In [1]: import numpy as np

In [2]: import numpy.linalg as la

In [3]: np.set_printoptions(precision=2, suppress=True, linewidth=200, floatmode="fixed")

In [4]: W0 = np.array([[-1.0, 0.0, 3.0], [2.0, 1.0, 3.0], [0.0, 0.0, -3.0]])

In [5]: W0
Out[5]: 
array([[-1.00,  0.00,  3.00],
       [ 2.00,  1.00,  3.00],
       [ 0.00,  0.00, -3.00]])

In [6]: np.sort(np.abs(la.eigvals(W0)))
Out[6]: array([1.00, 1.00, 3.00])

In [7]: np.round(np.abs(la.eigvals(W0)).max(), 2)
Out[7]: np.float64(3.0)

In [8]: np.trace(W0)
Out[8]: np.float64(-3.0)

In [9]: W0 @ W0
Out[9]: 
array([[  1.00,   0.00, -12.00],
       [  0.00,   1.00,   0.00],
       [  0.00,   0.00,   9.00]])

In [10]: la.determinant(W0)
---------------------------------------------------------------------------
AttributeError                            Traceback (most recent call last)
Cell In[10], line 1
----> 1 la.determinant(W0)

AttributeError: module 'numpy.linalg' has no attribute 'determinant'

In [11]: assert W0 == W0.T
---------------------------------------------------------------------------
ValueError                                Traceback (most recent call last)
Cell In[11], line 1
----> 1 assert W0 == W0.T

ValueError: The truth value of an array with more than one element is ambiguous. Use a.any() or a.all()

In [12]: x0 = np.array([0, 0, 2])

In [13]: y = W0 @ x0

In [14]: y
Out[14]: array([ 6.00,  6.00, -6.00])

In [15]: np.round(la.solve(W0.T, W0[0]), 2) + 0
Out[15]: array([1.00, 0.00, 0.00])

In [16]: la.solve(W0, 4 * y)
Out[16]: array([0.00, 0.00, 8.00])

In [17]: la.solve(W0, y)
Out[17]: array([0.00, 0.00, 2.00])

In [18]: print(la.solve(W0, W0[:, 1]))
[ 0.00  1.00 -0.00]

In [19]: O, _ = la.qr(np.array([[0.3, -0.7, -2.8, -2.8],
    ...:     [-1.4, 0.3, 0.6, 0.0],
    ...:     [-0.1, -1.9, -0.9, -1.4],
    ...:     [1.2, -2.7, 1.7, 0.5]]))

In [20]: K = O[:, :4]

In [21]: print(K)
[[-0.16 -0.14 -0.83 -0.52]
 [ 0.75 -0.42  0.21 -0.46]
 [ 0.05 -0.73 -0.28  0.63]
 [-0.64 -0.52  0.43 -0.36]]

In [22]: r0 = np.array([2, 2, 2, 1])

In [23]: A2 = K + np.outer(r0, np.eye(4)[2])

In [24]: round(float(la.det(A2) / la.det(K)), 2), round(1 + la.solve(K, r0)[2], 2)
Out[24]: (-0.35, np.float64(-0.35))

In [25]: rng = np.random.default_rng(3742)

In [26]: labels = rng.permutation(4)

In [27]: labels
Out[27]: array([2, 3, 1, 0])

In [28]: A2 = K[labels][:, labels]

In [29]: round(float(np.trace(A2)), 2)
Out[29]: -1.22

In [30]: print(np.diag(A2))
[-0.28 -0.36 -0.42 -0.16]

In [31]: np.allclose(A2, K)
Out[31]: False

In [32]: A2
Out[32]: 
array([[-0.28,  0.63, -0.73,  0.05],
       [ 0.43, -0.36, -0.52, -0.64],
       [ 0.21, -0.46, -0.42,  0.75],
       [-0.83, -0.52, -0.14, -0.16]])

In [33]: np.round(la.det(A2), 2), round(la.det(K[labels]), 2)
Out[33]: (np.float64(-1.0), np.float64(1.0))

In [34]: x0 = np.array([-3, -3, 0, -2])

In [35]: y = A2 @ x0

In [36]: y
Out[36]: array([-1.15,  1.05, -0.76,  4.36])

In [37]: print(np.round(la.solve(A2, y), 2) + 0)
[-3.00 -3.00  0.00 -2.00]

In [38]: print(np.round(la.solve(A2.T, A2[1]), 2) + 0)
[0.00 1.00 0.00 0.00]

In [39]: np.round(la.solve(A2, A2[:, 3]), 2) + 0
Out[39]: array([0.00, 0.00, 0.00, 1.00])

In [40]: np.round(la.solve(A2, -1 * y), 2) + 0
Out[40]: array([3.00, 3.00, 0.00, 2.00])

In [41]: la.solve(A2, y + A2[:, 2])
Out[41]: array([-3.00, -3.00,  1.00, -2.00])

In [42]: O = K.astype(float).copy()

In [43]: for j in range(4):
    ...:     O[:, j] -= O[:, :j] @ (O[:, :j].T @ O[:, j])
    ...:     O[:, j] /= la.norm(O[:, j])
    ...: 

In [44]: np.round(O.T @ K, 2) + 0
Out[44]: 
array([[1.00, 0.00, 0.00, 0.00],
       [0.00, 1.00, 0.00, 0.00],
       [0.00, 0.00, 1.00, 0.00],
       [0.00, 0.00, 0.00, 1.00]])

In [45]: A2 = np.array([[-5, 1], [-1, -2], [1, -1], [-1, -2]])

In [46]: np.vstack([K, A2.T]).shape
Out[46]: (6, 4)

In [47]: np.einsum("ij,ij->i", K, K)
Out[47]: array([1.00, 1.00, 1.00, 1.00])

In [48]: np.einsum("ik,kj->ji", K, A2)
Out[48]: 
array([[ 0.63, -2.64, -0.44,  4.52],
       [ 1.98,  2.31,  0.53,  0.68]])

In [49]: la.matrix_rank(np.vstack([K, A2.T]))
Out[49]: np.int64(4)

In [50]: K @ A2
Out[50]: 
array([[ 0.63,  1.98],
       [-2.64,  2.31],
       [-0.44,  0.53],
       [ 4.52,  0.68]])

In [51]: A2.T @ K.T
Out[51]: 
array([[ 0.63, -2.64, -0.44,  4.52],
       [ 1.98,  2.31,  0.53,  0.68]])

In [52]: mat = np.load("test10.npy")

In [53]: mat
Out[53]: 
array([[ 2.43, -0.39, -0.97],
       [-0.39,  0.28, -0.29],
       [-0.97, -0.29,  1.29]])

In [54]: vals, V = la.eigh(mat)

In [55]: np.round(V.T @ V, 2) + 0
Out[55]: 
array([[1.00, 0.00, 0.00],
       [0.00, 1.00, 0.00],
       [0.00, 0.00, 1.00]])

In [56]: np.abs(V[:, -1])
Out[56]: array([0.87, 0.07, 0.48])

In [57]: V @ np.diag(vals) @ V.T
Out[57]: 
array([[ 2.43, -0.39, -0.97],
       [-0.39,  0.28, -0.29],
       [-0.97, -0.29,  1.29]])

In [58]: print(np.round(la.eigvalsh(mat @ mat), 2) + 0)
[0.00 1.00 9.00]

In [59]: P = np.triu(np.array([[2, -2, 2], [3, -1, -1], [-1, -3, -3]]), 1) + np.eye(3)

In [60]: A2 = P @ mat @ la.inv(P)

In [61]: P @ mat - mat @ P
Out[61]: 
array([[-1.17,  3.72, -2.08],
       [ 0.97, -0.49, -0.24],
       [ 0.00, -1.94,  1.66]])

In [62]: np.round(np.poly(A2), 2) + 0
Out[62]: array([ 1.00, -4.00,  3.00,  0.00])

In [63]: print(round(float(la.det(A2)), 2))
-0.0

In [64]: A2
Out[64]: 
array([[ 1.26,  1.00,  0.67],
       [ 0.59,  1.74, -1.02],
       [-0.97, -2.23,  1.01]])

In [65]: print(np.round(np.trace(A2), 2), round(np.trace(mat), 2))
4.0 4.0

In [66]: np.argsort(-la.norm(mat, axis=0).round(6), kind="stable")[:3]
Out[66]: array([0, 2, 1])

In [67]: print(round(la.norm(mat, 2) / la.norm(mat), 2))
0.95

In [68]: la.matrix_rank(mat, rtol=0.1)
Out[68]: np.int64(2)

In [69]: [round(float(x), 2) for x in la.svd(mat, compute_uv=False)[:3]]
Out[69]: [3.0, 1.0, 0.0]

In [70]: data = np.array([[-0.7, 0.6, -0.9, -1.0],
    ...:     [1.2, -0.4, 0.8, -2.3],
    ...:     [0.7, -1.4, 1.2, 0.2]])

In [71]: data[:, 3] *= 5

In [72]: data
Out[72]: 
array([[ -0.70,   0.60,  -0.90,  -5.00],
       [  1.20,  -0.40,   0.80, -11.50],
       [  0.70,  -1.40,   1.20,   1.00]])

In [73]: A2 = np.array([[-4, -1, 5], [-2, 1, 3], [-2, 5, 1], [4, 0, -4]])

In [74]: print(np.einsum("ij->j", data))
[  1.20  -1.20   1.10 -15.50]

In [75]: np.einsum("ik,kj->ji", data, A2)
Out[75]: 
array([[-16.60, -51.60,   1.60],
       [ -3.20,   2.40,   3.90],
       [ 17.40,  51.60,  -3.50]])

In [76]: np.vstack([data, A2.T]).shape
Out[76]: (6, 4)

In [77]: la.matrix_rank(data @ A2)
Out[77]: np.int64(3)

In [78]: np.einsum("ik,kj->ij", data, A2)
Out[78]: 
array([[-16.60,  -3.20,  17.40],
       [-51.60,   2.40,  51.60],
       [  1.60,   3.90,  -3.50]])

In [79]: F = np.load("dump.npy")

In [80]: F
Out[80]: 
array([[ 4, -4,  3, -1, -1],
       [-1,  0,  4, -4,  4],
       [ 2,  4, -2,  4,  1],
       [-1,  4,  4, -4, -1],
       [ 4, -3, -5,  1,  4]])

In [81]: A2 = F / la.norm(F, axis=1, keepdims=True)

In [82]: G = A2 @ A2.T

In [83]: G
Out[83]: 
array([[ 1.00,  0.17, -0.45, -0.06,  0.15],
       [ 0.17,  1.00, -0.49,  0.59, -0.21],
       [-0.45, -0.49,  1.00, -0.24,  0.27],
       [-0.06,  0.59, -0.24,  1.00, -0.76],
       [ 0.15, -0.21,  0.27, -0.76,  1.00]])

In [84]: la.norm(A2, axis=1)
Out[84]: array([1.00, 1.00, 1.00, 1.00, 1.00])

In [85]: G[1]
Out[85]: array([ 0.17,  1.00, -0.49,  0.59, -0.21])

In [86]: np.argwhere(np.triu(np.abs(G) > 0.95, 1))
Out[86]: array([], shape=(0, 2), dtype=int64)

In [87]: (G - 2 * np.eye(5)).round(6).argmax(axis=1)
Out[87]: array([1, 3, 4, 1, 2])

In [88]: O, r_ = la.qr(G)

In [89]: print(np.trace(O @ O.T))
5.0

In [90]: np.abs(np.diag(r_))
Out[90]: array([1.12, 1.21, 0.59, 0.72, 0.17])

In [91]: print(np.allclose(r_.T @ r_, G.T @ G))
True

In [92]: np.round(abs(r_[0, 0]), 2), np.round(la.norm(G[:, 0]), 2)
Out[92]: (np.float64(1.12), np.float64(1.12))

In [93]: r_
Out[93]: 
array([[-1.12, -0.45,  0.83,  0.03, -0.17],
       [ 0.00, -1.21,  0.73, -1.20,  0.87],
       [ 0.00,  0.00, -0.59,  0.15, -0.44],
       [ 0.00,  0.00,  0.00, -0.72,  0.84],
       [ 0.00,  0.00,  0.00,  0.00,  0.17]])

In [94]: print(O @ r_)
[[ 1.00  0.17 -0.45 -0.06  0.15]
 [ 0.17  1.00 -0.49  0.59 -0.21]
 [-0.45 -0.49  1.00 -0.24  0.27]
 [-0.06  0.59 -0.24  1.00 -0.76]
 [ 0.15 -0.21  0.27 -0.76  1.00]]

In [95]: J = np.array([[5.0, 1.0, 1.0], [1.0, 5.0, 1.0], [1.0, 1.0, 5.0]])

In [96]: t3 = np.stack([J, 5 * J, J[::-1]])

In [97]: la.matrix_rank(t3)
Out[97]: array([3, 3, 3])

In [98]: la.det(t3)
Out[98]: array([  112.00, 14000.00,  -112.00])

In [99]: L = la.cholesky(J)

In [100]: J / np.sqrt(np.outer(np.diag(J), np.diag(J)))
Out[100]: 
array([[1.00, 0.20, 0.20],
       [0.20, 1.00, 0.20],
       [0.20, 0.20, 1.00]])

In [101]: L
Out[101]: 
array([[2.24, 0.00, 0.00],
       [0.45, 2.19, 0.00],
       [0.45, 0.37, 2.16]])

In [102]: O = L.astype(float).copy()

In [103]: for j in range(3):
     ...:     O[:, j] -= O[:, :j] @ (O[:, :j].T @ O[:, j])
     ...:     O[:, j] /= la.norm(O[:, j])
     ...: 

In [104]: np.round(O.T @ L, 2) + 0
Out[104]: 
array([[2.32, 0.49, 0.42],
       [0.00, 2.17, 0.27],
       [0.00, 0.00, 2.10]])

In [105]: np.round(O.T @ O, 2) + 0
Out[105]: 
array([[1.00, 0.00, 0.00],
       [0.00, 1.00, 0.00],
       [0.00, 0.00, 1.00]])

In [106]: O
Out[106]: 
array([[ 0.96, -0.22, -0.16],
       [ 0.19,  0.97, -0.16],
       [ 0.19,  0.12,  0.97]])

In [107]: G = J.T @ J

In [108]: G
Out[108]: 
array([[27.00, 11.00, 11.00],
       [11.00, 27.00, 11.00],
       [11.00, 11.00, 27.00]])

In [109]: print(la.svd(J, compute_uv=False) ** 2)
[49.00 16.00 16.00]

In [110]: (J @ J.T).shape
Out[110]: (3, 3)

In [111]: np.trace(G), (J ** 2).sum()
Out[111]: (np.float64(81.0), np.float64(81.0))

In [112]: la.eigvalsh(G)[::-1]
Out[112]: array([49.00, 16.00, 16.00])

In [113]: r0 = np.array([7, 6, 0])

In [114]: np.cross(J[1, :3], J[2, :3])
Out[114]: array([24.00, -4.00, -4.00])

In [115]: arr = np.loadtxt("sample12.csv", delimiter=",")

In [116]: arr
Out[116]: 
array([[0.01, 0.03, 0.02, 0.03, 0.06],
       [0.03, 0.14, 0.08, 0.14, 0.30],
       [0.02, 0.08, 0.05, 0.08, 0.18],
       [0.03, 0.14, 0.08, 0.14, 0.30],
       [0.06, 0.30, 0.18, 0.30, 0.67]])

In [117]: left, sv, Vh = la.svd(arr)

In [118]: sv.round(2) + 0
Out[118]: array([1.00, 0.00, 0.00, 0.00, 0.00])

In [119]: A2 = left[:, :1] @ np.diag(sv[:1]) @ Vh[:1]

In [120]: np.round(la.norm(arr - A2) / la.norm(arr), 2)
Out[120]: np.float64(0.0)

In [121]: np.round(np.abs(arr - A2).max(), 2)
Out[121]: np.float64(0.0)

In [122]: print(round(la.norm(arr - A2, 2), 2), np.round(sv[1], 2))
0.0 0.0

In [123]: la.matrix_rank(A2)
Out[123]: np.int64(1)

In [124]: print(A2)
[[0.01 0.03 0.02 0.03 0.06]
 [0.03 0.14 0.08 0.14 0.30]
 [0.02 0.08 0.05 0.08 0.18]
 [0.03 0.14 0.08 0.14 0.30]
 [0.06 0.30 0.18 0.30 0.67]]

In [125]: print(la.matrix_rank(arr, rtol=0.05))
1
